% ipython --no-banner

In [1]: import numpy as np

In [2]: np.set_printoptions(precision=3, suppress=True, linewidth=160, floatmode="fixed")

In [3]: J = np.vander(np.arange(7) - 3, 4, increasing=True)

In [4]: J
Out[4]: 
array([[  1,  -3,   9, -27],
       [  1,  -2,   4,  -8],
       [  1,  -1,   1,  -1],
       [  1,   0,   0,   0],
       [  1,   1,   1,   1],
       [  1,   2,   4,   8],
       [  1,   3,   9,  27]])

In [5]: hat = J @ np.linalg.solve(J.T @ J, J.T)

In [6]: print(np.round(np.linalg.eigvalsh(hat), 3) + 0)
[0.000 0.000 0.000 1.000 1.000 1.000 1.000]

In [7]: A2 = np.c_[J[:, :3] @ np.array([[-4, -4, 4], [-4, -2, -3], [-3, 2, 3]]), np.array([1, 2, 2, 1, 1, 3, 0])]

In [8]: A2
Out[8]: 
array([[-19,  20,  40,   1],
       [ -8,   8,  22,   2],
       [ -3,   0,  10,   2],
       [ -4,  -4,   4,   1],
       [-11,  -4,   4,   1],
       [-24,   0,  10,   3],
       [-43,   8,  22,   0]])

In [9]: np.linalg.norm(np.linalg.qr(J)[0].T @ A2, axis=0) ** 2 / ((A2 ** 2).sum(axis=0) + 1e-12)
Out[9]: array([1.000, 1.000, 1.000, 0.768])

In [10]: np.round(np.linalg.lstsq(J, A2[:, 0])[0], 3) + 0
Out[10]: array([-4.000, -4.000, -3.000,  0.000])

In [11]: r0 = np.array([2, -2, -2])

In [12]: np.polyval(r0, J[4])
Out[12]: array([-2, -2, -2, -2])

In [13]: np.array([np.convolve(row, r0, "same") for row in J])
Out[13]: 
array([[ -8,  22, -66,  36],
       [ -6,  10, -20,   8],
       [ -4,   2,  -2,   0],
       [ -2,  -2,   0,   0],
       [  0,  -2,  -2,  -4],
       [  2,   2,   4, -24],
       [  4,  10,  30, -72]])

In [14]: np.convolve(J[4], r0)
Out[14]: array([ 2,  0, -2, -2, -4, -2])

In [15]: F = np.load("arr.npy")

In [16]: F
Out[16]: 
array([[ -2,   0,  -9,   1,   0,  -4,  -2,   1,   9,   4],
       [  4,  -1,  -5,  -8,  -7,   2,   0,  10,  12,   8],
       [ -4,   4,   4,  -6,   1,   2,  -3,   8,  11,   4],
       [-11,  -3,  -1,   3,  -1,  -5,   2,  17,   4,   5],
       [ -5,   3, -10,  -5,  -1, -11,   8,  17,  -2,   4],
       [ -4,  -3, -10,  -2, -10,  -9,  15,  21,  -1,   0],
       [-11,   4, -17, -10, -12,  -5,  10,  26,  -3,   8],
       [ -9,   6,  -9,  -3,  -6,  -9,   5,  21,  -1,  12],
       [-18,   8,  -5,   1,   2,   0,   1,  14,  -8,  19],
       [-11,  11,   3,  -4,   7,  -8,  -4,   6, -15,  13],
       [ -8,   4,  -2,  -7,   9, -11,  -1,   3, -22,  20],
       [-11,  -1,   1, -13,   8, -11,   8,   9, -24,  11],
       [ -5,   6,   0,  -8,   8, -14,  13,   4, -23,  17],
       [  3,  15,   1, -12,  12, -14,   4,  13, -27,  24],
       [ -5,   7,   5, -13,  20,  -8,  -2,  21, -28,  17],
       [-12,   1,   8, -17,  25,  -2,  -3,  30, -36,  26],
       [ -8,  -7,   3, -15,  23,  -1,  -5,  26, -37,  23],
       [-14,  -2,  -5, -13,  21,   1,  -6,  23, -28,  26],
       [-19,  -6,   4,  -8,  30,   2,  -9,  23, -35,  35]])

In [17]: vec = np.array([-2, -3, 2, 1, 0, 0, 2, -3, 3, 0])

In [18]: rhs = F @ vec

In [19]: print(np.round(np.linalg.solve(F.T @ F, F.T @ rhs), 3) + 0)
[-2.000 -3.000  2.000  1.000  0.000  0.000  2.000 -3.000  3.000  0.000]

In [20]: try:
    ...:     np.linalg.solve(F, rhs)
    ...: except np.linalg.LinAlgError as e:
    ...:     print(repr(e))
    ...: 
LinAlgError('Last 2 dimensions of the array must be square')

In [21]: np.round(np.linalg.lstsq(F, rhs)[0], 3) + 0
Out[21]: array([-2.000, -3.000,  2.000,  1.000,  0.000,  0.000,  2.000, -3.000,  3.000,  0.000])

In [22]: rng = np.random.default_rng(95752)

In [23]: rhs = rhs + 0.05 * rng.normal(size=19)

In [24]: rhs
Out[24]: 
array([   6.951,  -16.953,    0.946,   -3.098,  -64.992,  -40.990, -101.088,  -76.981,  -61.063,  -79.939,  -84.011,  -69.034,  -70.960, -172.990, -164.990,
       -184.040, -171.005, -153.905, -135.979])

In [25]: beta, *_ = np.linalg.lstsq(F, rhs)

In [26]: beta.round()
Out[26]: array([-2.000, -3.000,  2.000,  1.000,  0.000,  0.000,  2.000, -3.000,  3.000,  0.000])

In [27]: print(np.round(F.T @ (rhs - F @ beta), 3) + 0)
[0.000 0.000 0.000 0.000 0.000 0.000 0.000 0.000 0.000 0.000]
